$ python -q
>>> import numpy as np
>>> np.set_printoptions(precision=1, suppress=True, linewidth=140)
>>> tidy = lambda a: np.round(a, 1) + 0
>>> W0 = np.load("layer14.npy")
>>> W0
array([[ -3,  -3,  -3,  -3,  -3,  -3,  -3,  -3,  -3],
       [ -3,  -6,  -6,  -6,  -6,  -6,  -6,  -6,  -6],
       [ -3,  -6,  -9,  -9,  -9,  -9,  -9,  -9,  -9],
       [ -3,  -6,  -9, -12, -12, -12, -12, -12, -12],
       [ -3,  -6,  -9, -12, -15, -15, -15, -15, -15],
       [ -3,  -6,  -9, -12, -15, -18, -18, -18, -18],
       [ -3,  -6,  -9, -12, -15, -18, -21, -21, -21],
       [ -3,  -6,  -9, -12, -15, -18, -21, -24, -24],
       [ -3,  -6,  -9, -12, -15, -18, -21, -24, -27]])
>>> vals, V = np.linalg.eigh(W0)
>>> tidy(vals.sum()), np.trace(W0)
(np.float64(-135.0), np.int64(-135))
>>> tidy(V @ np.diag(vals) @ V.T)
array([[ -3.,  -3.,  -3.,  -3.,  -3.,  -3.,  -3.,  -3.,  -3.],
       [ -3.,  -6.,  -6.,  -6.,  -6.,  -6.,  -6.,  -6.,  -6.],
       [ -3.,  -6.,  -9.,  -9.,  -9.,  -9.,  -9.,  -9.,  -9.],
       [ -3.,  -6.,  -9., -12., -12., -12., -12., -12., -12.],
       [ -3.,  -6.,  -9., -12., -15., -15., -15., -15., -15.],
       [ -3.,  -6.,  -9., -12., -15., -18., -18., -18., -18.],
       [ -3.,  -6.,  -9., -12., -15., -18., -21., -21., -21.],
       [ -3.,  -6.,  -9., -12., -15., -18., -21., -24., -24.],
       [ -3.,  -6.,  -9., -12., -15., -18., -21., -24., -27.]])
>>> (vals > 1e-8).sum(), (vals < -1e-8).sum()
(np.int64(0), np.int64(9))
>>> x = np.array([1, 0, 1, 2, 1, 1, 1, 1, 2])
>>> target = W0 @ x
>>> beta, lr = np.zeros(9), 1 / np.linalg.norm(W0, 2) ** 2
>>> for i in range(200):
...     beta -= lr * W0.T @ (W0 @ beta - target)
...     if i % 50 == 0: print(i, round(np.linalg.norm(W0 @ beta - target), 1))
... 
0 6.9
50 4.4
100 3.3
150 2.9
>>> tidy(beta)
array([0.4, 0.7, 1. , 1.2, 1.2, 1.2, 1.3, 1.3, 1.4])
>>> J = np.load("test12.npy")
>>> J
array([[ 0,  1,  1],
       [ 0,  3,  3],
       [ 0,  3,  3],
       [ 2,  3,  4],
       [ 2,  5,  4],
       [ 2,  6,  4],
       [ 2,  8,  6],
       [ 2, 10,  7],
       [ 2, 12,  8],
       [ 3, 13,  9],
       [ 3, 13, 11],
       [ 5, 13, 12],
       [ 5, 14, 14],
       [ 6, 15, 16],
       [ 6, 16, 17],
       [ 6, 17, 18],
       [ 7, 19, 19],
       [ 7, 19, 20],
       [ 9, 20, 21],
       [11, 22, 21],
       [11, 22, 23],
       [12, 22, 24],
       [13, 24, 25],
       [15, 24, 26],
       [16, 24, 28],
       [18, 24, 29],
       [20, 26, 31],
       [22, 27, 32],
       [22, 28, 32],
       [22, 28, 33],
       [23, 29, 34],
       [25, 30, 35],
       [27, 31, 35]])
>>> Q, V = np.linalg.qr(J[:, :1])[0], np.linalg.qr(J[:, 1:])[0]
>>> sig = np.linalg.svd(Q.T @ V, compute_uv=False)
>>> (sig > 0.9).sum()
np.int64(1)
>>> tidy(np.degrees(np.arccos(sig.clip(0, 1))))
array([9.6])
>>> x = np.array([2, 0, 0, 1, 3, 1, 2, 0, 0])
>>> W0 * x
array([[ -6,   0,   0,  -3,  -9,  -3,  -6,   0,   0],
       [ -6,   0,   0,  -6, -18,  -6, -12,   0,   0],
       [ -6,   0,   0,  -9, -27,  -9, -18,   0,   0],
       [ -6,   0,   0, -12, -36, -12, -24,   0,   0],
       [ -6,   0,   0, -12, -45, -15, -30,   0,   0],
       [ -6,   0,   0, -12, -45, -18, -36,   0,   0],
       [ -6,   0,   0, -12, -45, -18, -42,   0,   0],
       [ -6,   0,   0, -12, -45, -18, -42,   0,   0],
       [ -6,   0,   0, -12, -45, -18, -42,   0,   0]])
>>> np.einsum("ij,j->i", W0, x)
array([ -27,  -48,  -69,  -90, -108, -117, -123, -123, -123])
>>> W0 @ x
array([ -27,  -48,  -69,  -90, -108, -117, -123, -123, -123])
>>> out = np.c_[J[:, :1] @ np.array([[8]]), np.array([1, 3, 3, 2, -4, -1, -2, 0, 3, -5, -4, 4, -2, 2, 3, 0, -2, -2, 0, 2, 4, -2, -5, 2, -1, -1, -2, -3, -2, 4, -3, 4, 1])]
>>> out
array([[  0,   1],
       [  0,   3],
       [  0,   3],
       [ 16,   2],
       [ 16,  -4],
       [ 16,  -1],
       [ 16,  -2],
       [ 16,   0],
       [ 16,   3],
       [ 24,  -5],
       [ 24,  -4],
       [ 40,   4],
       [ 40,  -2],
       [ 48,   2],
       [ 48,   3],
       [ 48,   0],
       [ 56,  -2],
       [ 56,  -2],
       [ 72,   0],
       [ 88,   2],
       [ 88,   4],
       [ 96,  -2],
       [104,  -5],
       [120,   2],
       [128,  -1],
       [144,  -1],
       [160,  -2],
       [176,  -3],
       [176,  -2],
       [176,   4],
       [184,  -3],
       [200,   4],
       [216,   1]])
>>> np.linalg.matrix_rank(np.c_[J, out])
np.int64(4)
>>> tidy(np.linalg.norm(np.linalg.qr(J)[0].T @ out, axis=0) ** 2 / ((out ** 2).sum(axis=0) + 1e-12))
array([1., 0.])
>>> tidy(np.linalg.lstsq(J, out[:, 0])[0])
array([8., 0., 0.])
>>> X = np.loadtxt("mat.csv", delimiter=",")
>>> tidy(X)
array([[ 0.9, -0.4, -0.8, -0.5,  0.1],
       [-0.4,  0.8,  0. ,  0. , -0.3],
       [-0.8,  0. ,  1.8,  0.4, -0.8],
       [-0.5,  0. ,  0.4,  1.2, -0.5],
       [ 0.1, -0.3, -0.8, -0.5,  1.3]])
>>> # equal to its transpose
>>> left, sig, Vt = np.linalg.svd(X)
>>> V = Vt[:(sig > 1e-8).sum()]
>>> rng = np.random.default_rng(3455)
>>> x = X[1] + 5 * X[3] + rng.integers(2) * np.eye(5)[1]
>>> tidy(x)
array([-2.7,  1.8,  2.1,  6.2, -2.6])
>>> np.linalg.matrix_rank(np.vstack([X, x]))
np.int64(5)
>>> tidy(np.diag(V.T @ V))
array([0.6, 0.8, 0.8, 0.9, 0.8])
>>> np.argsort(-np.linalg.norm(X, axis=0).round(6), kind="stable")[:3]
array([2, 4, 3])
>>> tidy(np.linalg.norm(X, 2) / np.linalg.norm(X))
np.float64(0.9)
>>> np.linalg.matrix_rank(X, rtol=0.1)
np.int64(4)
>>> mat = np.load("run2.npy")
>>> mat
array([[0, 2, 0, 2],
       [2, 2, 3, 3],
       [0, 3, 2, 3],
       [2, 3, 3, 0]])
>>> # equal to its transpose
>>> x = np.array([5, 3, 3, 3])
>>> target = mat @ x
>>> beta, lr = np.zeros(4), 1 / np.linalg.norm(mat, 2) ** 2
>>> for i in range(12):
...     beta -= lr * mat.T @ (mat @ beta - target)
...     if i % 2 == 0: print(i, round(np.linalg.norm(mat @ beta - target), 1))
... 
0 5.3
2 4.3
4 3.6
6 3.2
8 2.8
10 2.6
>>> tidy(np.linalg.cond(mat))
np.float64(10.8)
>>> mat.reshape(-1, 2)
array([[0, 2],
       [0, 2],
       [2, 2],
       [3, 3],
       [0, 3],
       [2, 3],
       [2, 3],
       [3, 0]])
>>> mat.ravel(order="F")
array([0, 2, 0, 2, 2, 2, 3, 3, 0, 3, 2, 3, 2, 3, 3, 0])
>>> blk = mat.reshape(4, 2, -1)
>>> blk.shape
(4, 2, 2)
>>> np.einsum("ihd,ihd->ih", blk, blk)
array([[ 4,  4],
       [ 8, 18],
       [ 9, 13],
       [13,  9]])
>>> blk.transpose(1, 0, 2)
array([[[0, 2],
        [2, 2],
        [0, 3],
        [2, 3]],

       [[0, 2],
        [3, 3],
        [2, 3],
        [3, 0]]])
>>> blk.sum(axis=1)
array([[0, 4],
       [5, 5],
       [2, 6],
       [5, 3]])
>>> np.linalg.matrix_power(mat, 3)
array([[ 32,  90,  72,  82],
       [ 90, 192, 177, 161],
       [ 72, 177, 152, 153],
       [ 82, 161, 153, 114]])
>>> mat @ mat
array([[ 8, 10, 12,  6],
       [10, 26, 21, 19],
       [12, 21, 22, 15],
       [ 6, 19, 15, 22]])
>>> tidy(np.sort(np.abs(np.linalg.eigvals(mat))))
array([0.7, 1.7, 3.1, 8.1])
>>> tidy(np.abs(np.linalg.eigvals(mat)).max())
np.float64(8.1)
>>> (mat + mat.T) / 2
array([[0., 2., 0., 2.],
       [2., 2., 3., 3.],
       [0., 3., 2., 3.],
       [2., 3., 3., 0.]])
>>> u = np.array([2, -3, 1, 4])
>>> out = mat + np.outer(u, np.eye(4)[2])
>>> tidy(np.linalg.det(out) / np.linalg.det(mat)), tidy(1 + np.linalg.solve(mat, u)[2])
(np.float64(0.0), np.float64(0.0))
>>> np.linalg.matrix_rank(out - mat)
np.int64(1)
>>> out
array([[0., 2., 2., 2.],
       [2., 2., 0., 3.],
       [0., 3., 3., 3.],
       [2., 3., 7., 0.]])
>>> E = np.array([[11.6, -10.3, -23.0, 6.6, 28.1, 7.6, -15.2, -21.6],
...     [2.6, 8.2, -2.0, 1.9, 14.0, 14.1, -8.6, 3.6],
...     [0.0, -7.2, -2.3, 23.0, 28.0, 12.0, -24.1, -1.3],
...     [0.2, -10.8, -4.3, 19.3, 19.9, 5.6, -17.8, -5.2],
...     [0.2, -10.6, -3.1, 29.9, 35.9, 16.1, -30.8, -1.9],
...     [12.2, -10.6, -23.2, 15.2, 39.7, 14.5, -25.1, -20.3],
...     [15.6, 0.8, -22.8, 1.1, 33.8, 19.2, -15.9, -18.1]])
>>> [round(float(x), 1) for x in np.linalg.svd(E, compute_uv=False)[:3]]
[119.0, 43.0, 22.7]
>>> np.linalg.cond(E) > 100
np.True_
>>> np.abs(E).max()
np.float64(39.7)
>>> tidy(E.sum(axis=0))
array([  42.4,  -40.5,  -80.7,   97. ,  199.4,   89.1, -137.5,  -64.8])
>>> np.count_nonzero(E)
np.int64(55)
>>> out = np.array([[-1, 1, 1], [0, 1, 2], [2, 2, -2], [-2, 1, 1], [-2, 2, -2]])
>>> Z = np.array([[0, 3, 1, 0, 0, 1, 3, 0, 0],
...     [2, 1, 2, 1, 0, 1, 3, 3, 0],
...     [0, 2, 2, 3, 3, 3, 0, 2, 0]])
>>> arr = out @ Z + 0.1 * rng.normal(size=(5, 9))
>>> tidy(arr)
array([[ 2. ,  0. ,  3.1,  4. ,  3.1,  3.1, -0.2,  5.2,  0.2],
       [ 2. ,  4.9,  6. ,  7.1,  6. ,  7. ,  3. ,  7.2,  0.1],
       [ 3.9,  3.9,  2. , -3.9, -5.9, -2. , 11.9,  2. , -0.1],
       [ 1.8, -3. ,  2. ,  4.1,  3.1,  1.9, -2.9,  5. ,  0.1],
       [ 4.1, -8. , -1.9, -4.2, -6. , -6.1,  0. ,  2.1,  0. ]])
>>> out = E / np.linalg.norm(E, axis=1, keepdims=True)
>>> gram = out @ out.T
>>> tidy(gram)
array([[1. , 0.5, 0.7, 0.8, 0.7, 1. , 0.9],
       [0.5, 1. , 0.7, 0.5, 0.7, 0.6, 0.7],
       [0.7, 0.7, 1. , 1. , 1. , 0.8, 0.7],
       [0.8, 0.5, 1. , 1. , 1. , 0.9, 0.7],
       [0.7, 0.7, 1. , 1. , 1. , 0.8, 0.7],
       [1. , 0.6, 0.8, 0.9, 0.8, 1. , 0.9],
       [0.9, 0.7, 0.7, 0.7, 0.7, 0.9, 1. ]])
>>> data, _ = np.linalg.qr(np.array([[-0.5, -0.5, -0.1, 2.7, -0.9],
...     [0.6, -1.6, -0.2, -0.6, 0.7],
...     [-0.7, 0.3, 1.0, -2.0, 0.2],
...     [0.4, 0.9, 1.0, -0.5, 0.5],
...     [0.2, -1.8, 1.9, 0.4, -0.1]]))
>>> tidy(data)
array([[-0.4, -0.3,  0.2, -0.7, -0.5],
       [ 0.5, -0.5,  0.2,  0.4, -0.6],
       [-0.6, -0.1, -0.4,  0.6, -0.3],
       [ 0.4,  0.5, -0.6, -0.3, -0.5],
       [ 0.2, -0.7, -0.6, -0.2,  0.3]])
>>> # columns are unit length and at right angles
>>> r = np.linalg.matrix_rank(X)
>>> r
np.int64(4)
>>> ns = np.linalg.svd(X)[2][r:].T
>>> tidy(X @ ns)
array([[0.],
       [0.],
       [0.],
       [0.],
       [0.]])
>>> tidy(ns[:, 0] / ns[np.abs(ns[:, 0]).round(6).argmax(), 0])
array([1. , 0.8, 0.6, 0.4, 0.6])
>>> tidy(ns @ ns.T)
array([[0.4, 0.3, 0.2, 0.2, 0.2],
       [0.3, 0.2, 0.2, 0.1, 0.2],
       [0.2, 0.2, 0.2, 0.1, 0.2],
       [0.2, 0.1, 0.1, 0.1, 0.1],
       [0.2, 0.2, 0.2, 0.1, 0.2]])
>>> np.linalg.matrix_rank(X.T @ X), np.linalg.matrix_rank(X @ X.T)
(np.int64(4), np.int64(4))
>>> [int(np.linalg.matrix_rank(np.delete(X, i, axis=0))) for i in range(5)]
[4, 4, 4, 4, 4]
>>> hat = np.triu(np.array([[-5, -1, -3, -3, -1],
...     [-4, -5, -1, 2, -1],
...     [4, 5, -5, 5, -3],
...     [1, 2, 3, -5, 2],
...     [1, 3, 0, -2, -4]]), 1) + np.eye(5)
>>> out = hat @ data @ np.linalg.inv(hat)
>>> tidy(np.poly(out))
array([ 1. ,  1.2,  0.5, -0.5, -1.2, -1. ])
>>> np.linalg.matrix_rank(out)
np.int64(5)
>>> t = np.radians(120)
>>> r_ = np.eye(5)
>>> r_[0, 0] = r_[2, 2] = np.cos(t)
>>> r_[0, 2], r_[2, 0] = -np.sin(t), np.sin(t)
>>> tidy(r_)
array([[-0.5,  0. , -0.9,  0. ,  0. ],
       [ 0. ,  1. ,  0. ,  0. ,  0. ],
       [ 0.9,  0. , -0.5,  0. ,  0. ],
       [ 0. ,  0. ,  0. ,  1. ,  0. ],
       [ 0. ,  0. ,  0. ,  0. ,  1. ]])
>>> out = data @ r_.T
>>> tidy(np.linalg.svd(data, compute_uv=False)), tidy(np.linalg.svd(out, compute_uv=False))
(array([1., 1., 1., 1., 1.]), array([1., 1., 1., 1., 1.]))
